>>> import numpy as np
>>> import numpy.linalg as la
>>> np.set_printoptions(precision=1, suppress=True, linewidth=120)
>>> A = np.load("x.npy")
>>> A
array([[ 1.7, -1.8, -0.4, -4. ,  0.6, -1.6],
       [ 2.8, -1.4,  0.9, -1.9, -0.6,  3.2],
       [ 1.5,  0.9,  0.4,  3.6,  2.3,  1.9],
       [-2.7,  3.2,  1.1, -1. , -0.6,  2.1],
       [-3.2, -1.7,  0.1,  1.7, -0.3, -3. ],
       [-2.4,  2.4,  0.5, -2.3, -2.8, -0.5],
       [-2.2, -4.3, -0.4, -1. ,  0.3, -0.6],
       [-2.7,  0.7,  2.6, -0.3,  2.3,  2.2],
       [ 3.1,  0.7,  1. ,  3.4,  1.4,  0.6],
       [ 0.2, -2.3,  3.9, -0.6,  1.3,  1.5],
       [-0.8,  2.2,  0.1,  2.8,  3.2,  1.2],
       [-2. ,  3. ,  0.6,  2.8,  2. , -0.1],
       [-1.8,  0.2, -1.7,  3.8,  1.7,  1.2],
       [ 0.5, -3.7,  0. , -2.6,  1.9, -0.7],
       [ 0.4,  2.9, -1.7, -1.3, -3. , -1.7],
       [-0.1,  2.9, -0.6, -2.6, -3.1, -0.4],
       [ 4.1, -1.4,  0.5, -0.9, -2.2, -0.2],
       [-2.7,  2.6,  2.1, -0.5, -0.3, -2.5],
       [ 0.3, -2.4, -3.9, -1. ,  1.1, -1.2],
       [ 0.5,  2.6,  1.8,  0.7, -3.2, -1.9],
       [-3.9, -1.8, -0.6,  2.5,  0.2, -0.4],
       [-0.8, -0.4, -3.2, -2.5,  2.3,  1.5],
       [-1.4, -2.7, -0.6, -3.5, -0.5, -1.6],
       [-0.2,  3. ,  0.9,  3.9, -0.2, -0.3],
       [-0.9, -1.5,  0.5, -0.5,  4.6, -0.2],
       [ 3.2,  1.5, -0.8, -1.8, -1.5, -2.5],
       [ 0.3,  0.2, -3.8,  0.6,  3.2,  0.7],
       [-0.4,  2.4,  0.8,  1.3,  1.2,  3.9],
       [ 1. , -0.3,  1.7,  3.7,  2.5,  1.1],
       [ 2.5, -0.8, -1.4,  2.4, -1.9,  2.6],
       [ 0.7, -3.3, -1.3,  0.1,  0.8, -3.4],
       [-1.3, -1.8,  0.6,  3.7, -1.8, -1.7],
       [-2.2,  0.4,  0.3, -1.9,  4. ,  0.5],
       [-0.6, -0.7,  3.8,  2.4,  0.2, -1.9],
       [-0.9, -1. , -0.2, -3.8,  3. , -0.1],
       [-1.3, -0.3,  1.7,  3.5,  1.6,  2.3],
       [ 3.7, -0.7,  2.5, -0.1,  0.3, -2. ],
       [-1.9, -1.8, -1. ,  1.5, -1.9,  3.4],
       [ 0.6, -1.1, -3. , -2.2, -0.9, -3. ],
       [-0.2,  0.9,  1. , -1.7,  1. ,  4.4],
       [-2.8, -1. ,  0.7,  0.3, -1.4, -3.7],
       [ 4.3, -0.1,  2. ,  1. ,  0.3,  1.1],
       [-1.1,  2.4, -0.5, -3.5, -0.1,  2.3],
       [ 2.1, -2.7, -2.2, -0.6,  1.7,  2.3],
       [ 2. , -0.7, -0.2, -2.1, -1.8, -3.6],
       [ 1. , -0.8,  2. , -1.2,  1.3, -4. ],
       [-1. ,  2.8, -0.9,  1.1, -1.5,  3.5],
       [-0.7, -0.9,  3.6,  0.1,  1.9, -2.7],
       [-0.3, -1.4, -2.8, -1.1, -2.3, -2.9],
       [ 2.1,  2.7, -1.8, -3. ,  0.8,  0.8]])
>>> q, evecs = la.qr(A[:, :4])[0], la.qr(A[:, 4:])[0]
>>> sv = la.svd(q.T @ evecs, compute_uv=False)
>>> sv
array([0.4, 0.2])
>>> feats = np.load("out3.npy")
>>> print(feats)
[[-2  0  0  0  0  0  0  0  0  0  0  0  0  0]
 [-2 -3  0  0  0  0  0  0  0  0  0  0  0  0]
 [ 2 -1  3  0  0  0  0  0  0  0  0  0  0  0]
 [ 1  2 -1 -1  0  0  0  0  0  0  0  0  0  0]
 [-2  3  3  2  0  0  0  0  0  0  0  0  0  0]
 [-1  2  3 -1 -2  2  0  0  0  0  0  0  0  0]
 [-1 -1  3 -3 -2  2 -1  0  0  0  0  0  0  0]
 [-3  0  1 -1 -2 -3  0 -2  0  0  0  0  0  0]
 [ 0  0  0 -3 -3 -2 -1  2  0  0  0  0  0  0]
 [ 3  1  0  2 -3  3 -1  3  3  3  0  0  0  0]
 [-3  1  3 -1  3  3 -3 -1  3 -1 -2  0  0  0]
 [ 3 -2  1 -3 -3  0 -1 -1  3  2  3 -2  0  0]
 [-2  0  3 -2 -2 -3  0 -2 -2 -2 -3  0  2  0]
 [ 1  1  3  3  3 -3 -3  2 -2  1  0  1  2  2]]
>>> # looks like rank 13
>>> W = np.array([[0, -3, 1],
...     [1, 1, 1],
...     [-1, 1, 0],
...     [-2, -2, 3],
...     [2, 1, 3],
...     [-3, 3, -1],
...     [-2, 3, -3],
...     [-3, 3, -2],
...     [2, -2, -1],
...     [-3, -3, 0],
...     [-1, -3, 2],
...     [-3, 3, 0],
...     [-2, -2, 1],
...     [-1, 0, -1]])
>>> beta = np.array([1, 2, 1])
>>> act = np.maximum(feats @ W + beta, 0)
>>> la.matrix_rank(act)
np.int64(3)
>>> act
array([[ 1,  8,  0],
       [ 0,  5,  0],
       [ 0,  0,  2],
       [ 6,  2,  1],
       [ 0, 10,  8],
       [ 0, 16,  0],
       [ 0, 14,  0],
       [13,  0,  0],
       [ 3,  2,  0],
       [ 0,  0,  0],
       [18, 20,  6],
       [ 6,  0,  0],
       [14, 13,  0],
       [ 0,  0, 31]])
>>> Z = np.array([[-2, 3, -2], [-5, 1, -2], [2, -4, 1]])
>>> W @ Z
array([[ 17,  -7,   7],
       [ -5,   0,  -3],
       [ -3,  -2,   0],
       [ 20, -20,  11],
       [ -3,  -5,  -3],
       [-11,  -2,  -1],
       [-17,   9,  -5],
       [-13,   2,  -2],
       [  4,   8,  -1],
       [ 21, -12,  12],
       [ 21, -14,  10],
       [ -9,  -6,   0],
       [ 16, -12,   9],
       [  0,   1,   1]])
>>> r = la.matrix_rank(feats)
>>> print(r)
13
>>> ns = la.svd(feats)[2][r:].T
>>> print([int(la.matrix_rank(feats[:, :j + 1])) for j in range(14)])
[1, 2, 3, 4, 5, 6, 7, 8, 9, 10, 11, 12, 13, 13]
>>> np.allclose(feats @ ns, 0)
True
>>> feats.shape
(14, 14)
>>> np.count_nonzero(feats)
np.int64(92)
>>> feats.sum(axis=0)
array([ -6,   3,  22,  -8, -11,  -1, -10,   1,   5,   3,  -2,  -1,   4,   2])
>>> print(feats.mean(axis=0))
[-0.4  0.2  1.6 -0.6 -0.8 -0.1 -0.7  0.1  0.4  0.2 -0.1 -0.1  0.3  0.1]
>>> feats.sum(axis=1)
array([ -2,  -5,   4,   1,   6,   3,  -3, -10,  -7,  14,   2,   0, -13,  11])
>>> mat = np.load("block0.npy")
>>> mat
array([[-18.7,   5. ,   4.5,  -8.1,  30.1,   1.8, -13.5, -11.1,  -1.2],
       [-14.3,   0.2,  -0.9,  39.1, -13.4,  20.2, -11. ,  31.7,  -5.8],
       [  0.7, -11.4, -15.2,  -3.7, -18.8,   0.3,   1.3,   1.9,  -5.9],
       [ 23. ,  15.3, -15. , -39.5, -13.8,  -5.6,   0. ,   2.2,   3.6],
       [ 29.4,  14.1,   4.3, -41.6, -10.7,  -2.8,  19.4, -21.7,   8.4],
       [-26.5,  -9.4,  13.1,   3.9,  16.4, -26.1,  16.7,  -8.6,   1.8],
       [  3.7, -10.3,  26.4,  15.1,  12.7,   8. ,  -6.9, -11. ,   3.2],
       [ 25.8, -14.8,  14.7,   7.5, -20.4,  17.6,  -3.5,  -7.4,   5.7],
       [-16. , -30.6,   8.5,  27.5,   9.5, -10.6,  11.6,   0. ,  -8. ],
       [  3.3,  17.2,  -0.9,  -8.1,   3. ,  17.9,  -4.4,  13.2,   7.1],
       [-22.6,  -6.1,  15.9,  15.8,   6.7,   8.4,  -2.8,  -8.3, -24.6],
       [-21.5, -17. ,  -7.3,  31.7,   2. ,  14.3, -19.8,  19.8,  -9.5],
       [-11.4,   6.3,  -9.2,  -3.8,  -9.9,   6.9,  13.2,  23.3,  10.5],
       [ 18.1,  18.1,  18.6,  -6.1,   5. ,  -9.1, -26.9,   4. ,  -1.1],
       [  2.9,  13.9,   7.8, -14.4,  -3.5, -36.1, -12.4, -14.8, -12.5],
       [-10.1,  23.9,  -1.9,   1.4,  27.9, -14.7, -17.4, -17.1,   8.5],
       [-11.9, -19.9,  27.3,   9. ,  22.5,   4.5,  15. ,  -8.2,  -4.8],
       [-26.1,  -7.5,  11.5, -15.8,   8.7,  -7.5,  -7.3, -11.7, -18.1],
       [  1.4,  -3.2,  10.9,  -9.7,  22.3,   8.9, -14.2,  -3.3,  18.8],
       [  0.3, -20.3,  12.7,  18.4,   1.1,   4.3,   8.7,  -9.2,  19.9],
       [ -9.6, -23.5,  -2.4, -15.2,   8.5,  23.1,  13.4,  -2.5,  35.3],
       [ -8.7,   1.9,  18.3,  46.3,  -2.6,   4.8,   7.6,  14.9,   7. ],
       [-23.3, -20.5,  -4.6, -11.4,  23.5,  -5.8, -11.8,  -5.9,  -5.3],
       [ -5. , -18.9,   5.8,  21.1,   0. ,   3.8,   5.4,  11.2,  20.4],
       [ 19.6,  12.3, -18.3, -38. , -16.5, -10.1,  10.8, -19.3,  -4.3],
       [-16.3, -19.9, -14.9, -11. , -15.1, -26.5,   3.1, -21.9,  11.3],
       [ 14.2,  19.6, -17.5,   4.4, -23.1,  11. ,  -2.4,   6.5,  -6.1],
       [ 14.8,  16.1, -13.2,  -1.4, -18.8, -11.3,  -1.2,   0.6,  13.9],
       [ -5.8, -12. ,  16.9,  18.5,  -9.2,  16.2,  -7.1, -16.5,  14.7]])
>>> x = np.array([1, 1, 1, 1, 2, 1, 1, 1, 1])
>>> y = mat @ x
>>> print(la.lstsq(mat, y)[0])
[1. 1. 1. 1. 2. 1. 1. 1. 1.]
>>> la.solve(mat.T @ mat, mat.T @ y)
array([1., 1., 1., 1., 2., 1., 1., 1., 1.])
>>> rng = np.random.default_rng(136)
>>> y = y + 0.3 * rng.normal(size=29)
>>> print(y)
[  18.9   31.9  -69.2  -43.1  -11.6   -2.3   53.2    5.3    1.5   51.4  -10.8   -5.2   16.    26.   -73.    28.4   55.5
  -65.2   54.3   37.3   35.2   87.   -42.1   44.   -80.  -126.3  -16.5  -19.1    6.5]
>>> beta, *_ = la.lstsq(mat, y)
>>> beta.round()
array([1., 1., 1., 1., 2., 1., 1., 1., 1.])
>>> print([round(float(la.norm(la.solve(mat.T @ mat + lam * np.eye(9), mat.T @ y))), 2) for lam in (0, 1, 10, 100)])
[3.46, 3.46, 3.45, 3.37]
>>> beta
array([1., 1., 1., 1., 2., 1., 1., 1., 1.])
